% python3 -q
>>> import numpy as np
>>> np.set_printoptions(precision=1, suppress=True, linewidth=160, floatmode="fixed")
>>> rng = np.random.default_rng(736575)
>>> X = rng.normal(size=(21, 6))
>>> X = 10 * X / np.linalg.norm(X, axis=1, keepdims=True)
>>> X.round(1) + 0
array([[-1.0,  6.5,  2.3, -3.0,  5.5, -3.6],
       [ 3.4,  5.9,  4.4,  4.9,  2.7,  1.5],
       [-1.9,  6.6,  6.1, -2.3,  1.6,  2.9],
       [-0.4,  0.7, -6.1,  5.5,  3.7, -4.3],
       [ 1.1,  2.4, -5.4, -4.6,  6.6, -0.3],
       [ 3.5,  5.5,  1.5,  5.7,  3.2, -3.4],
       [ 7.8, -3.4, -0.3,  3.1, -4.2,  1.3],
       [ 6.8, -1.6,  4.3,  5.6,  0.9,  0.2],
       [-1.3,  2.7, -6.0, -2.5, -0.6,  6.9],
       [ 0.4,  1.6, -4.5,  4.6,  6.2,  4.1],
       [-0.4, -7.8,  4.9, -3.7,  0.4, -0.9],
       [ 5.9,  0.0, -3.9, -4.1, -2.6,  5.2],
       [ 0.0,  2.7,  0.4,  9.4, -1.9,  0.0],
       [-3.2, -4.0,  2.5,  2.8, -7.2,  2.9],
       [-0.4,  0.1,  4.5,  8.7, -0.1,  1.8],
       [-2.7,  1.5,  1.3,  3.0, -8.4,  2.9],
       [ 1.4, -2.9, -3.2,  3.8,  1.5, -7.9],
       [-5.4, -2.9, -4.0,  2.6,  6.1, -1.4],
       [ 5.5, -3.5, -4.1, -0.1,  5.6,  3.0],
       [-0.3,  4.3, -8.7, -1.4, -1.1, -1.5],
       [ 0.2,  7.4,  4.0,  4.8, -1.4,  2.1]])
>>> vec = np.array([3, -3, 1, -2, 2, -2])
>>> h1 = np.maximum(X @ vec, 0)
>>> np.round(X * (h1 > 1e-9)[:, None], 1) + 0
array([[-1.0,  6.5,  2.3, -3.0,  5.5, -3.6],
       [ 0.0,  0.0,  0.0,  0.0,  0.0,  0.0],
       [ 0.0,  0.0,  0.0,  0.0,  0.0,  0.0],
       [ 0.0,  0.0,  0.0,  0.0,  0.0,  0.0],
       [ 1.1,  2.4, -5.4, -4.6,  6.6, -0.3],
       [ 0.0,  0.0,  0.0,  0.0,  0.0,  0.0],
       [ 7.8, -3.4, -0.3,  3.1, -4.2,  1.3],
       [ 6.8, -1.6,  4.3,  5.6,  0.9,  0.2],
       [ 0.0,  0.0,  0.0,  0.0,  0.0,  0.0],
       [ 0.0,  0.0,  0.0,  0.0,  0.0,  0.0],
       [-0.4, -7.8,  4.9, -3.7,  0.4, -0.9],
       [ 5.9,  0.0, -3.9, -4.1, -2.6,  5.2],
       [ 0.0,  0.0,  0.0,  0.0,  0.0,  0.0],
       [ 0.0,  0.0,  0.0,  0.0,  0.0,  0.0],
       [ 0.0,  0.0,  0.0,  0.0,  0.0,  0.0],
       [ 0.0,  0.0,  0.0,  0.0,  0.0,  0.0],
       [ 1.4, -2.9, -3.2,  3.8,  1.5, -7.9],
       [ 0.0,  0.0,  0.0,  0.0,  0.0,  0.0],
       [ 5.5, -3.5, -4.1, -0.1,  5.6,  3.0],
       [ 0.0,  0.0,  0.0,  0.0,  0.0,  0.0],
       [ 0.0,  0.0,  0.0,  0.0,  0.0,  0.0]])
>>> np.tanh(X @ vec)
array([ 1.0, -1.0, -1.0, -1.0,  1.0, -1.0,  1.0,  1.0, -1.0, -1.0,  1.0,  1.0, -1.0, -1.0, -1.0, -1.0,  1.0, -0.9,  1.0, -1.0, -1.0])
>>> X.T @ h1
array([ 479.5, -476.9,  -11.1,    2.8,  253.0,  -75.1])
>>> cent = np.array([[0.6, -0.7, -0.2]])
>>> M = np.array([[0],
...     [-9],
...     [-2],
...     [-3],
...     [7],
...     [-7],
...     [-3],
...     [-3],
...     [-7],
...     [-5],
...     [5],
...     [-1],
...     [-9],
...     [4],
...     [-4],
...     [-2],
...     [1],
...     [-5],
...     [3],
...     [0],
...     [-8],
...     [8],
...     [6],
...     [-7],
...     [0],
...     [1],
...     [9],
...     [-3],
...     [3]]) @ cent + 0.3 * rng.normal(size=(29, 3))
>>> print(M.round(1) + 0)
[[ 0.2 -0.2  0.3]
 [-5.7  6.4  2.0]
 [-1.8  1.9  0.1]
 [-1.3  2.3  0.8]
 [ 4.2 -5.0 -1.6]
 [-3.7  5.1  1.0]
 [-1.3  2.3  0.6]
 [-1.4  2.2  1.4]
 [-4.3  4.9  1.7]
 [-3.3  3.3  0.8]
 [ 3.2 -3.7 -1.1]
 [-1.0  0.6  0.2]
 [-5.1  5.9  2.0]
 [ 3.2 -2.3 -0.7]
 [-2.8  2.9  1.3]
 [-1.4  1.9  0.8]
 [ 0.6 -0.7 -0.6]
 [-2.8  3.6  0.8]
 [ 1.7 -1.8 -0.7]
 [-0.2  0.5  0.7]
 [-4.8  5.1  1.1]
 [ 5.1 -5.7 -1.5]
 [ 3.9 -4.6 -1.2]
 [-3.6  4.6  1.6]
 [ 0.0  0.3  0.6]
 [ 0.9 -0.3 -0.2]
 [ 5.4 -5.8 -1.2]
 [-1.4  2.0  0.5]
 [ 1.7 -2.2 -0.5]]
>>> Y = np.c_[M[:, :1] @ np.array([[-1]]), np.array([-1, 3, 0, 3, -3, 3, -2, -1, 0, -2, -1, 2, 3, 3, 1, 2, -3, -3, 3, 2, 0, 2, 2, -3, 0, -1, 1, 1, -1])]
>>> Y.round(1) + 0
array([[-0.2, -1.0],
       [ 5.7,  3.0],
       [ 1.8,  0.0],
       [ 1.3,  3.0],
       [-4.2, -3.0],
       [ 3.7,  3.0],
       [ 1.3, -2.0],
       [ 1.4, -1.0],
       [ 4.3,  0.0],
       [ 3.3, -2.0],
       [-3.2, -1.0],
       [ 1.0,  2.0],
       [ 5.1,  3.0],
       [-3.2,  3.0],
       [ 2.8,  1.0],
       [ 1.4,  2.0],
       [-0.6, -3.0],
       [ 2.8, -3.0],
       [-1.7,  3.0],
       [ 0.2,  2.0],
       [ 4.8,  0.0],
       [-5.1,  2.0],
       [-3.9,  2.0],
       [ 3.6, -3.0],
       [ 0.0,  0.0],
       [-0.9, -1.0],
       [-5.4,  1.0],
       [ 1.4,  1.0],
       [-1.7, -1.0]])
>>> np.linalg.matrix_rank(Y)
np.int64(2)
>>> print(np.round(np.linalg.lstsq(M, Y[:, 0])[0], 1) + 0)
[-1.0  0.0  0.0]
